>>> import numpy as np
>>> np.set_printoptions(precision=2, suppress=True, linewidth=160)
>>> feats = np.load("case10.npy")
>>> print(feats)
[[0 5 4 0 2]
 [2 1 1 2 5]
 [0 1 4 2 2]]
>>> x0 = np.array([0, 3, -1, 0, -2])
>>> h = np.maximum(feats @ x0, 0)
>>> print(feats.T @ h)
[ 0 35 28  0 14]
>>> print(np.tanh(feats @ x0))
[ 1. -1. -1.]
>>> print(np.maximum(feats @ (3 * x0), 0))
[21  0  0]
>>> M2 = feats / np.linalg.norm(feats, axis=1, keepdims=True)
>>> G = M2 @ M2.T
>>> print(G[0])
[1.   0.48 0.75]
>>> print((np.abs(G) > 0.9).astype(int))
[[1 0 0]
 [0 1 0]
 [0 0 1]]
>>> print((G - 2 * np.eye(3)).round(6).argmax(axis=1))
[2 2 0]
>>> M2 = feats / np.sqrt((feats ** 2).mean(axis=1, keepdims=True))
>>> print(np.linalg.norm(M2, axis=1))
[2.24 2.24 2.24]
>>> print(np.linalg.matrix_rank(M2) == np.linalg.matrix_rank(feats))
True
>>> print(feats - feats.mean(axis=1, keepdims=True))
[[-2.2  2.8  1.8 -2.2 -0.2]
 [-0.2 -1.2 -1.2 -0.2  2.8]
 [-1.8 -0.8  2.2  0.2  0.2]]
>>> x0 = np.array([-2, -1, 1, -1, 2])
>>> print(feats @ np.eye(5)[3])
[0. 2. 2.]
>>> print(feats @ (2 * x0))
[ 6  8 10]
>>> print(feats @ np.ones(5))
[11. 11.  9.]
>>> print(np.sign((feats @ x0).round(6)))
[1 1 1]
>>> th = np.radians(120)
>>> R = np.eye(5)
>>> R[1, 1] = R[3, 3] = np.cos(th)
>>> R[1, 3], R[3, 1] = -np.sin(th), np.sin(th)
>>> print(R)
[[ 1.    0.    0.    0.    0.  ]
 [ 0.   -0.5   0.   -0.87  0.  ]
 [ 0.    0.    1.    0.    0.  ]
 [ 0.    0.87  0.   -0.5   0.  ]
 [ 0.    0.    0.    0.    1.  ]]
>>> M2 = feats @ R.T
>>> print(M2)
[[ 0.   -2.5   4.    4.33  2.  ]
 [ 2.   -2.23  1.   -0.13  5.  ]
 [ 0.   -2.23  4.   -0.13  2.  ]]
>>> print(round(float(np.linalg.det(R)), 2), round(float(np.trace(R)), 2))
1.0 2.0
>>> print(np.abs(M2 - feats).max(axis=0))
[0.   7.5  0.   4.33 0.  ]
>>> M2 = np.array([[-4, -2, 8], [5, -6, -8], [0, 3, 4], [-2, -4, -6], [9, -2, 7]])
>>> W2 = np.array([[-2, -2, 0, 1, 0], [2, 2, -1, 1, 2], [1, 0, 1, 2, -1]])
>>> rng = np.random.default_rng(59)
>>> E = M2 @ W2 + 0.1 * rng.normal(size=(5, 5))
>>> print(E)
[[ 11.9    4.16  10.19  10.   -12.09]
 [-30.06 -22.01  -2.11 -16.78  -3.97]
 [ 10.1    6.06   1.11  11.     1.93]
 [ -9.87  -4.05  -2.09 -17.89  -2.1 ]
 [-15.11 -21.84   9.05  20.96 -11.05]]
>>> f = np.array([1, 8])
>>> print(np.convolve(feats[1], f))
[ 2 17  9 10 21 40]
>>> print(np.correlate(feats[1], feats[2], "full"))
[ 4  6 12 12 19 19 22  5  0]
>>> print(np.cross(feats[1, :3], feats[2, :3]))
[ 3 -8  2]
>>> print(np.array([np.convolve(row, f, "same") for row in feats]))
[[ 0  5 44 32  2]
 [ 2 17  9 10 21]
 [ 0  1 12 34 18]]
